% ipython --no-banner

In [1]: import numpy as np

In [2]: import numpy.linalg as la

In [3]: np.set_printoptions(suppress=True, linewidth=140)

In [4]: W0 = np.array([[0, 0, 1, 0], [8, 2, 2, -2], [-4, -1, 1, -2]])

In [5]: # column 0 dominates

In [6]: blk = np.stack([W0, -1 * W0, W0[::-1]])

In [7]: la.matrix_rank(blk.reshape(3, -1))
Out[7]: np.int64(2)

In [8]: print(blk.shape)
(3, 3, 4)

In [9]: (blk @ W0.T).shape
Out[9]: (3, 3, 3)

In [10]: print(blk.sum(axis=0))
[[-4 -1  1 -2]
 [ 8  2  2 -2]
 [ 0  0  1  0]]

In [11]: np.einsum("bij,cij->bc", blk, blk)
Out[11]: 
array([[ 99, -99,  78],
       [-99,  99, -78],
       [ 78, -78,  99]])

In [12]: W = np.array([[3, 3], [1, 1], [0, 1], [2, 2]])

In [13]: c = np.array([0, 2])

In [14]: hid = np.maximum(W0 @ W + c, 0)

In [15]: print(la.matrix_rank(hid))
2

In [16]: cent = np.array([[3, -5], [-1, 3]])

In [17]: W @ cent
Out[17]: 
array([[ 6, -6],
       [ 2, -2],
       [-1,  3],
       [ 4, -4]])

In [18]: A = np.load("layer14.npy")

In [19]: A
Out[19]: 
array([[ -6.,  12.,  -2., -10.],
       [ -9.,  12.,   9., -18.],
       [ -9.,   6.,   1.,  -4.],
       [ -9.,   6.,   9., -12.]])

In [20]: A2 = A[0, 0] * A[1:] - np.outer(A[1:, 0], A[0])

In [21]: print(A2)
[[  0.  36. -72.  18.]
 [  0.  72. -24. -66.]
 [  0.  72. -72. -18.]]

In [22]: A[:, 0] / A[0, 0]
Out[22]: array([1. , 1.5, 1.5, 1.5])

In [23]: mat = np.load("arr.npy")

In [24]: mat
Out[24]: 
array([[-1.,  0.,  0.,  0.,  0.],
       [ 0., -1.,  0.,  0.,  0.],
       [ 0.,  0.,  1.,  0.,  0.],
       [ 0.,  0.,  0.,  1.,  0.],
       [ 0.,  0.,  0.,  0.,  1.]])

In [25]: W = np.array([[0, 1, -2, -2, 0, -2],
    ...:     [0, 2, 0, -1, -2, -2],
    ...:     [1, 0, 2, -1, -1, 0],
    ...:     [1, 1, 0, 2, -2, 1],
    ...:     [-1, 0, -1, 2, 1, 0]])

In [26]: c = np.array([3, 2, 3, 3, 1, 2])

In [27]: hid = np.maximum(mat @ W + c, 0)

In [28]: la.matrix_rank(hid)
Out[28]: np.int64(5)

In [29]: hid
Out[29]: 
array([[3., 1., 5., 5., 1., 4.],
       [3., 0., 3., 4., 3., 4.],
       [4., 2., 5., 2., 0., 2.],
       [4., 3., 3., 5., 0., 3.],
       [2., 2., 2., 5., 2., 2.]])

In [30]: cent = np.array([[1, 3], [-1, 1], [-3, 0], [1, 3], [3, 2], [-3, -2]])

In [31]: W @ cent
Out[31]: 
array([[ 9, -1],
       [-3, -1],
       [-9, -2],
       [-7,  4],
       [ 7,  5]])

In [32]: hid @ cent
Out[32]: 
array([[-17.,  19.],
       [ -5.,  19.],
       [-17.,  16.],
       [-12.,  24.],
       [ -1.,  23.]])

In [33]: (hid @ cent).round(6).argmax(axis=1)
Out[33]: array([1, 1, 1, 1, 1])
